% ipython --no-banner

In [1]: import numpy as np

In [2]: np.set_printoptions(precision=2, suppress=True, linewidth=120, sign=" ")

In [3]: F = np.loadtxt("dump.csv", delimiter=",")

In [4]: F
Out[4]: 
array([[  2.,  -6.,  -3.,  -1.,  -3.,   3.,   7.,  -2.,   1.],
       [  2.,   9.,   5.,   1.,   5.,   1.,  -9.,   6.,   1.],
       [  1.,   9.,   1.,   2.,   4.,  -1.,  -9.,   6.,  -4.],
       [  8.,  12.,   2.,   2.,   6.,   6., -10.,  12.,  -2.],
       [ -1.,   3.,   8.,  -1.,   3.,   0.,  -4.,   0.,   7.]])

In [5]: U, s, Vt = np.linalg.svd(F)

In [6]: np.argmax(s[:-1] / (s[1:] + 1e-6)) + 1
Out[6]: np.int64(3)

In [7]: Y = U[:, :3] @ np.diag(s[:3]) @ Vt[:3]

In [8]: Y.round(2) + 0
Out[8]: 
array([[  2.,  -6.,  -3.,  -1.,  -3.,   3.,   7.,  -2.,   1.],
       [  2.,   9.,   5.,   1.,   5.,   1.,  -9.,   6.,   1.],
       [  1.,   9.,   1.,   2.,   4.,  -1.,  -9.,   6.,  -4.],
       [  8.,  12.,   2.,   2.,   6.,   6., -10.,  12.,  -2.],
       [ -1.,   3.,   8.,  -1.,   3.,   0.,  -4.,   0.,   7.]])

In [9]: np.linalg.matrix_rank(F, rtol=0.05)
Out[9]: np.int64(3)

In [10]: round(np.abs(F - Y).max(), 2)
Out[10]: np.float64(0.0)

In [11]: np.round(np.linalg.norm(F - Y) / np.linalg.norm(F), 2)
Out[11]: np.float64(0.0)

In [12]: np.round(np.linalg.norm(F - Y, 2), 2), np.round(s[3], 2)
Out[12]: (np.float64(0.0), np.float64(0.0))

In [13]: feats = np.load("a.npy")

In [14]: feats
Out[14]: 
array([[-2, -1, -2,  3, -2,  2,  0],
       [-3, -1,  1,  3, -3,  3,  0],
       [ 2,  3, -2, -2,  3, -3,  1],
       [-3,  0,  3, -3,  2, -2,  3],
       [-2,  3,  2,  2,  3, -3, -1],
       [-1, -1,  3, -2,  2, -2,  1],
       [-1, -2,  2,  2,  3, -3, -1],
       [-2, -3, -1, -3, -2,  2,  1]])

In [15]: Y = np.array([[-2, -2], [0, 2], [-1, 0], [2, -2], [2, 1], [-1, -2], [1, -1]])

In [16]: np.vstack([feats, Y.T]).shape
Out[16]: (10, 7)

In [17]: Y.T @ feats.T
Out[17]: 
array([[  6,   2,   4,   6,  14,   2,  12,  -6],
       [-10, -11,  14,  15,  16,   9,   4,  -3]])

In [18]: np.linalg.matrix_rank(feats @ Y)
Out[18]: np.int64(2)

In [19]: np.allclose(feats[:-1].T @ np.linalg.lstsq(feats[:-1].T, feats[-1])[0], feats[-1])
Out[19]: True

In [20]: np.unique(feats.round(6), axis=0).shape
Out[20]: (8, 7)

In [21]: round(float(np.trace(np.linalg.pinv(feats) @ feats)), 2)
Out[21]: 6.0

In [22]: np.argsort(-np.linalg.norm(feats, axis=0).round(6), kind="stable")[:3]
Out[22]: array([ 3,  4,  5])

In [23]: round(float(np.linalg.norm(feats, 2) / np.linalg.norm(feats)), 2)
Out[23]: 0.68

In [24]: r0, v = feats[4], feats[2]

In [25]: r0 @ r0
Out[25]: np.int64(40)

In [26]: p = (r0 @ v) / (r0 @ r0) * r0

In [27]: round(float((v - p) @ r0), 2)
Out[27]: 0.0
